>>> import numpy as np
>>> import numpy.linalg as la
>>> np.set_printoptions(precision=2, suppress=True, linewidth=200)
>>> A = np.load("sample5.npy")
>>> A
array([[-1,  0,  1,  2,  3,  4],
       [ 5,  6,  7,  8,  9, 10],
       [11, 12, 13, 14, 15, 16],
       [17, 18, 19, 20, 21, 22],
       [23, 24, 25, 26, 27, 28],
       [29, 30, 31, 32, 33, 34],
       [35, 36, 37, 38, 39, 40]])
>>> round(float(la.norm(A[5] - A[0])), 2)
73.48
>>> la.norm(A, axis=1)
array([ 5.57, 18.84, 33.33, 47.95, 62.6 , 77.27, 91.95])
>>> round(float(la.norm(A[5], 1)), 2), round(float(la.norm(A[5], np.inf)), 2)
(189.0, 34.0)
>>> A[5] @ A[0]
np.int64(301)
>>> round(float(la.norm(A, "nuc")), 2)
154.47
>>> round(la.norm(A) ** 2 / la.norm(A, 2) ** 2, 2)
np.float64(1.0)
>>> data = np.loadtxt("out3.csv", delimiter=",")
>>> data
array([[ 0.,  0.,  0., -2., -1., -1.],
       [ 0.,  0.,  1.,  1.,  2., -1.],
       [ 0.,  0.,  0., -2.,  1.,  0.],
       [ 0.,  0.,  0.,  0.,  0.,  1.],
       [ 0.,  0.,  0.,  0.,  0.,  1.],
       [ 0.,  0.,  0.,  0.,  0.,  0.]])
>>> la.matrix_rank(data, rtol=0.1)
np.int64(4)
>>> la.cond(data) > 100
np.True_
>>> np.argsort(-la.norm(data, axis=0).round(6), kind="stable")[:3]
array([3, 4, 5])
>>> t = np.deg2rad(90)
>>> E = np.eye(13)
>>> E[np.ix_([7, 2], [7, 2])] = [[np.cos(t), -np.sin(t)], [np.sin(t), np.cos(t)]]
>>> E.round(2) + 0
array([[ 1.,  0.,  0.,  0.,  0.,  0.,  0.,  0.,  0.,  0.,  0.,  0.,  0.],
       [ 0.,  1.,  0.,  0.,  0.,  0.,  0.,  0.,  0.,  0.,  0.,  0.,  0.],
       [ 0.,  0.,  0.,  0.,  0.,  0.,  0.,  1.,  0.,  0.,  0.,  0.,  0.],
       [ 0.,  0.,  0.,  1.,  0.,  0.,  0.,  0.,  0.,  0.,  0.,  0.,  0.],
       [ 0.,  0.,  0.,  0.,  1.,  0.,  0.,  0.,  0.,  0.,  0.,  0.,  0.],
       [ 0.,  0.,  0.,  0.,  0.,  1.,  0.,  0.,  0.,  0.,  0.,  0.,  0.],
       [ 0.,  0.,  0.,  0.,  0.,  0.,  1.,  0.,  0.,  0.,  0.,  0.,  0.],
       [ 0.,  0., -1.,  0.,  0.,  0.,  0.,  0.,  0.,  0.,  0.,  0.,  0.],
       [ 0.,  0.,  0.,  0.,  0.,  0.,  0.,  0.,  1.,  0.,  0.,  0.,  0.],
       [ 0.,  0.,  0.,  0.,  0.,  0.,  0.,  0.,  0.,  1.,  0.,  0.,  0.],
       [ 0.,  0.,  0.,  0.,  0.,  0.,  0.,  0.,  0.,  0.,  1.,  0.,  0.],
       [ 0.,  0.,  0.,  0.,  0.,  0.,  0.,  0.,  0.,  0.,  0.,  1.,  0.],
       [ 0.,  0.,  0.,  0.,  0.,  0.,  0.,  0.,  0.,  0.,  0.,  0.,  1.]])
>>> np.sort(la.eigvals(data))
array([0., 0., 0., 0., 0., 0.])
>>> data @ data
array([[ 0.,  0.,  0.,  0.,  0., -3.],
       [ 0.,  0.,  0., -2.,  1.,  3.],
       [ 0.,  0.,  0.,  0.,  0., -1.],
       [ 0.,  0.,  0.,  0.,  0.,  0.],
       [ 0.,  0.,  0.,  0.,  0.,  0.],
       [ 0.,  0.,  0.,  0.,  0.,  0.]])
>>> np.prod(np.diag(data)), round(la.det(data), 2)
(np.float64(0.0), np.float64(0.0))
>>> la.matrix_rank(data - data[0, 0] * np.eye(6))
np.int64(4)
>>> rk = la.matrix_rank(A)
>>> rk
np.int64(2)
>>> N = la.svd(A)[2][rk:].T
>>> [int(la.matrix_rank(np.delete(A, i, axis=0))) for i in range(7)]
[2, 2, 2, 2, 2, 2, 2]
>>> N @ N.T
array([[ 0.48, -0.38, -0.24, -0.1 ,  0.05,  0.19],
       [-0.38,  0.7 , -0.21, -0.12, -0.04,  0.05],
       [-0.24, -0.21,  0.82, -0.15, -0.12, -0.1 ],
       [-0.1 , -0.12, -0.15,  0.82, -0.21, -0.24],
       [ 0.05, -0.04, -0.12, -0.21,  0.7 , -0.38],
       [ 0.19,  0.05, -0.1 , -0.24, -0.38,  0.48]])
>>> la.matrix_rank(A.T @ A), la.matrix_rank(A @ A.T)
(np.int64(2), np.int64(2))
>>> N.shape
(6, 4)
>>> [int(la.matrix_rank(A[:i])) for i in range(1, len(A) + 1)]
[1, 2, 2, 2, 2, 2, 2]
>>> np.sort(np.abs(la.eigvals(data)))
array([0., 0., 0., 0., 0., 0.])
>>> np.round(la.det(data), 2)
np.float64(0.0)
>>> data @ data
array([[ 0.,  0.,  0.,  0.,  0., -3.],
       [ 0.,  0.,  0., -2.,  1.,  3.],
       [ 0.,  0.,  0.,  0.,  0., -1.],
       [ 0.,  0.,  0.,  0.,  0.,  0.],
       [ 0.,  0.,  0.,  0.,  0.,  0.],
       [ 0.,  0.,  0.,  0.,  0.,  0.]])
>>> (data - data.T) / 2
array([[ 0. ,  0. ,  0. , -1. , -0.5, -0.5],
       [ 0. ,  0. ,  0.5,  0.5,  1. , -0.5],
       [ 0. , -0.5,  0. , -1. ,  0.5,  0. ],
       [ 1. , -0.5,  1. ,  0. ,  0. ,  0.5],
       [ 0.5, -1. , -0.5,  0. ,  0. ,  0.5],
       [ 0.5,  0.5,  0. , -0.5, -0.5,  0. ]])
>>> U, s, Vt = la.svd(data)
>>> s.round(2) + 0
array([3.22, 2.54, 1.75, 0.4 , 0.  , 0.  ])
>>> other = U[:, :4] @ np.diag(s[:4]) @ Vt[:4]
>>> round(float(la.norm(data - other, 2)), 2), round(float(s[4]), 2)
(0.0, 0.0)
>>> np.round(np.abs(data - other).max(), 2)
np.float64(0.0)
>>> la.matrix_rank(other)
np.int64(4)
>>> la.matrix_rank(data, rtol=0.05)
np.int64(4)
>>> other.round(2) + 0
array([[ 0.,  0.,  0., -2., -1., -1.],
       [ 0.,  0.,  1.,  1.,  2., -1.],
       [ 0.,  0.,  0., -2.,  1.,  0.],
       [ 0.,  0.,  0.,  0.,  0.,  1.],
       [ 0.,  0.,  0.,  0.,  0.,  1.],
       [ 0.,  0.,  0.,  0.,  0.,  0.]])
>>> M = np.loadtxt("case2.csv", delimiter=",")
>>> M
array([[-0.49,  3.38, -2.41, -6.66,  0.26, -2.37,  2.22,  2.16, -0.92, -0.37, -0.39,  0.05,  0.34,  1.94],
       [-3.18,  0.35,  0.05,  3.7 ,  2.14,  2.12,  0.99,  3.78, -1.56,  0.14,  2.21, -0.38,  0.49, -3.4 ],
       [ 2.01, -0.76,  0.81, -0.53, -0.4 , -1.51,  2.61, -2.16,  0.97,  1.4 ,  1.29, -2.43,  0.32,  1.19],
       [ 0.8 , -1.42, -0.22,  1.73, -2.52,  0.73, -0.48, -1.65, -0.17, -1.62, -2.61,  1.16, -0.01, -0.01],
       [ 0.32,  2.43,  2.07,  0.37,  4.48, -1.56,  2.54,  1.4 ,  0.88, -2.67, -0.23, -0.77,  2.32,  0.57],
       [-2.18, -5.11,  2.16, -2.48, -0.22,  0.19, -0.74, -2.02, -0.25,  0.31, -0.57,  0.19,  0.37,  2.81],
       [ 3.45,  1.57, -1.67,  0.72, -1.82,  0.27, -0.71, -2.09, -1.28, -1.27, -0.4 ,  1.46, -4.9 , -0.34],
       [-0.76,  0.62,  2.33,  0.15, -0.49,  0.45,  0.51, -0.68,  0.01,  2.44,  0.02,  2.1 ,  1.31, -1.02],
       [ 0.54,  3.47,  0.19, -2.64,  0.79,  0.54,  1.29, -0.55, -2.51, -0.37,  2.69,  0.08, -1.57, -0.73],
       [ 0.53,  1.02, -0.41, -4.46, -2.87, -2.36,  0.46, -1.39, -0.71,  1.76, -2.42, -0.14,  1.62,  1.49],
       [-4.04, -0.33, -1.21,  3.44, -0.39, -0.37, -3.37, -0.31, -0.57,  1.55,  1.69,  2.44,  1.14, -3.49],
       [-2.13,  2.07, -1.73,  0.53,  1.1 , -1.38, -1.41,  1.17,  0.04,  2.85, -0.51, -0.47, -1.48, -0.97],
       [-2.09, -0.89, -1.02, -1.67,  0.36, -0.41,  0.61,  2.89,  0.22,  1.37,  0.55,  0.34,  0.48, -1.06],
       [-0.3 ,  0.04, -0.15, -0.83,  2.44, -0.8 ,  1.54,  0.27,  0.91,  1.92,  2.14,  1.43,  0.66, -0.34],
       [ 4.1 , -3.41, -1.04,  0.81, -0.16,  0.62,  1.67,  0.91, -1.61, -0.29, -0.24, -0.05,  1.79, -0.03],
       [-0.57, -2.44, -0.85,  2.42,  0.48, -1.91, -2.49, -2.48, -0.58,  2.6 ,  1.7 , -0.51,  0.28, -0.2 ],
       [ 0.5 ,  3.38, -3.57,  0.22,  2.48,  2.64,  2.43,  3.2 ,  2.01, -1.6 , -2.11, -1.02,  1.6 ,  0.24],
       [ 0.3 , -4.68, -0.91, -0.45, -2.35,  0.37,  1.46,  1.08,  0.11,  0.84, -0.73, -0.85,  2.38, -2.8 ],
       [ 1.17,  4.05,  1.48, -2.18, -0.92, -2.24,  0.78, -0.38,  1.65, -1.84, -2.13, -1.68,  1.44,  0.98],
       [-0.9 ,  0.26, -0.75, -0.73, -0.29, -0.08,  2.41,  0.34, -1.25, -2.97, -1.32,  1.19, -1.55,  0.03],
       [ 0.4 , -3.87,  0.85, -2.74, -0.09, -2.08,  0.44, -2.3 ,  0.63, -0.56,  0.2 , -1.17,  2.25,  0.7 ],
       [-2.01,  0.33,  0.49,  2.7 ,  0.31,  2.11, -0.87,  0.98, -1.32, -1.83, -0.94,  1.08,  1.77, -0.45],
       [-0.72, -1.2 ,  1.67,  0.46,  0.63,  0.05, -2.15, -1.83,  0.75, -0.55, -0.11,  1.63, -2.38,  2.96],
       [ 0.  , -2.33,  1.47,  0.05,  0.85, -1.05,  3.15,  1.46, -2.42, -1.96, -3.41,  0.17,  2.84, -0.55],
       [ 2.37, -0.09,  3.17,  0.9 ,  1.46,  0.74, -0.06, -2.62, -1.43, -0.81, -0.59,  1.24, -1.44,  1.9 ],
       [-0.47,  0.21,  1.32,  0.41,  2.09,  0.14,  2.25,  0.6 , -1.35, -2.39, -0.83, -1.13,  1.8 ,  0.25],
       [-0.71, -3.49, -1.24, -1.5 ,  2.49,  0.14,  1.21, -0.09, -0.54,  3.39, -0.06, -2.33,  0.14,  0.87],
       [-1.91,  0.31,  0.25, -0.26,  1.54,  3.25,  0.56, -0.52, -2.74, -0.62,  2.1 , -0.64, -1.47, -1.52],
       [ 0.92, -1.36, -3.65, -3.74,  0.71, -2.2 ,  2.27, -0.77, -0.1 ,  4.1 , -1.55, -0.48,  3.59, -1.28],
       [ 0.32,  0.33, -2.23, -0.43,  0.51,  3.64, -0.92,  0.39, -3.1 , -1.95, -0.11,  0.06, -0.45, -0.91],
       [-0.19, -1.21, -1.19, -0.48,  0.53, -1.16,  1.  ,  1.91,  1.15,  2.4 ,  0.65,  0.41,  0.38, -1.71],
       [ 1.11, -1.27, -1.6 ,  2.04, -1.39,  1.51,  0.17,  1.13,  1.69,  0.75,  1.12,  0.2 , -1.9 , -3.72],
       [ 1.64,  0.76,  1.06,  0.33, -0.23,  1.57,  3.27, -1.78, -1.92, -1.18, -2.87,  0.45,  0.38,  0.21],
       [-2.69,  2.03,  3.7 , -3.45, -0.77, -1.25,  1.72, -1.19,  0.49,  1.02, -1.23, -0.09,  1.58,  2.07]])
>>> O, vecs = la.qr(M[:, :13])[0], la.qr(M[:, 13:])[0]
>>> s = la.svd(O.T @ vecs, compute_uv=False)
>>> np.degrees(np.arccos(s.clip(0, 1)))
array([28.16])
>>> (s > 0.9).sum()
np.int64(0)
